$ ipython --no-banner

In [1]: import numpy as np

In [2]: import numpy.linalg as la

In [3]: np.set_printoptions(precision=1, suppress=True, linewidth=140, sign=" ")

In [4]: rd = lambda a: np.round(a, 1) + 0

In [5]: E = np.load("dump.npy")

In [6]: E
Out[6]: 
array([[ -0.2,   0.1,   0.4,   0.1,  -0.2,   0. ,   0.1,   0.1],
       [ -3.8,   0.7,   5.5,   2.6,  -3.8,  -1.2,   5. ,   5. ],
       [ -0.3,   0.1,   0. ,   0.1,   0.1,  -0.1,  -0.1,   0. ],
       [  5.8,  -1. ,  -8.7,  -4. ,   5.9,   1.8,  -7.8,  -7.8],
       [-10.3,   1.7,  15.2,   6.7, -10.1,  -3.5,  13.9,  13.7],
       [  6. ,  -1. ,  -9. ,  -3.9,   6. ,   2. ,  -8.1,  -7.9],
       [  0.2,   0. ,  -0.2,  -0.1,   0.2,   0. ,  -0.1,  -0.2],
       [-13.3,   2.3,  19.4,   8.7, -13. ,  -4.4,  17.5,  17.4],
       [ -1.6,   0.4,   2.5,   1.2,  -1.8,  -0.5,   2.2,   2.2],
       [ -1.8,   0.2,   2.6,   1.3,  -1.7,  -0.6,   2.3,   2.2],
       [ -0.5,   0. ,   0.6,   0.3,  -0.5,  -0.2,   0.5,   0.7],
       [  5.9,  -1.1,  -8.9,  -3.9,   5.8,   1.9,  -7.8,  -7.8],
       [  9.4,  -1.4, -14.4,  -6.4,   9.4,   3.2, -12.7, -12.8],
       [  7.2,  -1.1, -10.6,  -4.7,   7. ,   2.3,  -9.4,  -9.3],
       [  5.9,  -1.1,  -8.8,  -3.8,   5.9,   2. ,  -7.8,  -7.7],
       [-10.6,   1.8,  15.9,   7.1, -10.6,  -3.4,  14.1,  14.1],
       [ -0.1,  -0.1,  -0.1,   0.1,   0. ,   0. ,  -0.1,  -0.1],
       [  1.3,  -0.3,  -2. ,  -0.8,   1.3,   0.4,  -1.7,  -1.6],
       [ -6.2,   1.2,   9.5,   4.2,  -6.5,  -2.1,   8.4,   8.4],
       [ -0.5,   0. ,   0.5,   0.1,  -0.5,  -0.1,   0.5,   0.7],
       [  2.7,  -0.4,  -4.2,  -1.9,   2.8,   0.9,  -3.8,  -3.8],
       [  2.4,  -0.2,  -3.7,  -1.6,   2.5,   0.8,  -3.1,  -3.2],
       [ 20.1,  -3.3, -30.3, -13.4,  20. ,   6.7, -26.8, -26.7],
       [ 11.6,  -1.9, -17.4,  -7.8,  11.4,   3.8, -15.5, -15.6],
       [  0.6,  -0.2,  -0.7,  -0.3,   0.5,   0.1,  -0.6,  -0.7],
       [ -3. ,   0.2,   4.3,   2. ,  -3. ,  -1.1,   3.8,   3.8],
       [  4.7,  -0.8,  -7. ,  -3. ,   4.5,   1.4,  -6.1,  -6.1],
       [ -6.5,   1. ,   9.8,   4.3,  -6.4,  -2.2,   8.5,   8.6],
       [ 10. ,  -1.6, -15. ,  -6.7,  10. ,   3.3, -13.6, -13.6],
       [  1.9,  -0.5,  -2.8,  -1.2,   1.9,   0.6,  -2.6,  -2.7],
       [ -2.7,   0.7,   4.4,   1.9,  -2.9,  -1.1,   3.8,   3.9],
       [ -8.8,   1.5,  13.2,   5.9,  -8.9,  -2.9,  11.8,  11.7],
       [-12.6,   2.2,  19. ,   8.6, -12.7,  -4.2,  17. ,  16.9],
       [ -4. ,   0.7,   5.9,   2.5,  -3.9,  -1.4,   5.3,   5.3],
       [ -0.4,  -0.1,   0.4,   0.2,  -0.3,   0. ,   0.4,   0.5],
       [ -5.1,   0.8,   7.4,   3.3,  -5.1,  -1.7,   6.7,   6.7],
       [  3.1,  -0.6,  -4.8,  -2.2,   3.2,   0.9,  -4.2,  -4.4],
       [  3.9,  -0.8,  -6. ,  -2.7,   4. ,   1.4,  -5.5,  -5.3],
       [ -5.2,   0.8,   7.4,   3.2,  -4.9,  -1.7,   6.7,   6.7]])

In [7]: Ac = (E - E.mean(axis=0)) / E.std(axis=0)

In [8]: np.argwhere(np.abs(Ac) > 2)
Out[8]: 
array([[  7,   1],
       [ 22,   0],
       [ 22,   1],
       [ 22,   2],
       [ 22,   3],
       [ 22,   4],
       [ 22,   5],
       [ 22,   6],
       [ 22,   7]])

In [9]: beta = la.lstsq(np.delete(Ac, 5, axis=1), Ac[:, 5])[0]

In [10]: rd(1 - np.var(Ac[:, 5] - np.delete(Ac, 5, axis=1) @ beta))
Out[10]: np.float64(1.0)

In [11]: rd(beta)
Out[11]: array([ 0.1,  0. , -0.9,  0.3, -0.3, -1.2,  0.5])

In [12]: Ac = E - E.mean(axis=0)

In [13]: V = la.svd(Ac)[2][:1]

In [14]: other = Ac - Ac @ V.T @ V

In [15]: rd(np.cov(Ac @ V.T, rowvar=False))
Out[15]: np.float64(396.5)

In [16]: rd(other.std(axis=0))
Out[16]: array([ 0.1,  0.1,  0.1,  0.1,  0.1,  0.1,  0.1,  0.1])

In [17]: rd(np.diag(V.T @ V))
Out[17]: array([ 0.1,  0. ,  0.3,  0.1,  0.1,  0. ,  0.2,  0.2])

In [18]: K = np.array([[3.0, 0.0, 0.0, 0.0, 3.0],
    ...:     [1.0, 2.0, 0.0, -3.0, -3.0],
    ...:     [0.0, 2.0, 2.0, 2.0, 3.0],
    ...:     [0.0, 0.0, 0.0, 8.0, 8.0],
    ...:     [0.0, 0.0, 0.0, 7.0, -6.0]])

In [19]: rng = np.random.default_rng(50062)

In [20]: lab = rng.permutation(5)

In [21]: other = K[:, lab] * rng.choice([-1, 1], 5)

In [22]: other
Out[22]: 
array([[ 3.,  0., -0.,  0.,  3.],
       [-3.,  0.,  3.,  2.,  1.],
       [ 3.,  2., -2.,  2.,  0.],
       [ 8.,  0., -8.,  0.,  0.],
       [-6.,  0., -7.,  0.,  0.]])

In [23]: Uu, _, Vh = la.svd(K.T @ other)

In [24]: rd(Uu @ Vh)
Out[24]: 
array([[ 0.,  0.,  0.,  0.,  1.],
       [ 0.,  0.,  0.,  1.,  0.],
       [ 0.,  1.,  0.,  0.,  0.],
       [ 0.,  0., -1.,  0.,  0.],
       [ 1.,  0.,  0.,  0.,  0.]])

In [25]: lab
Out[25]: array([ 4,  2,  3,  1,  0])
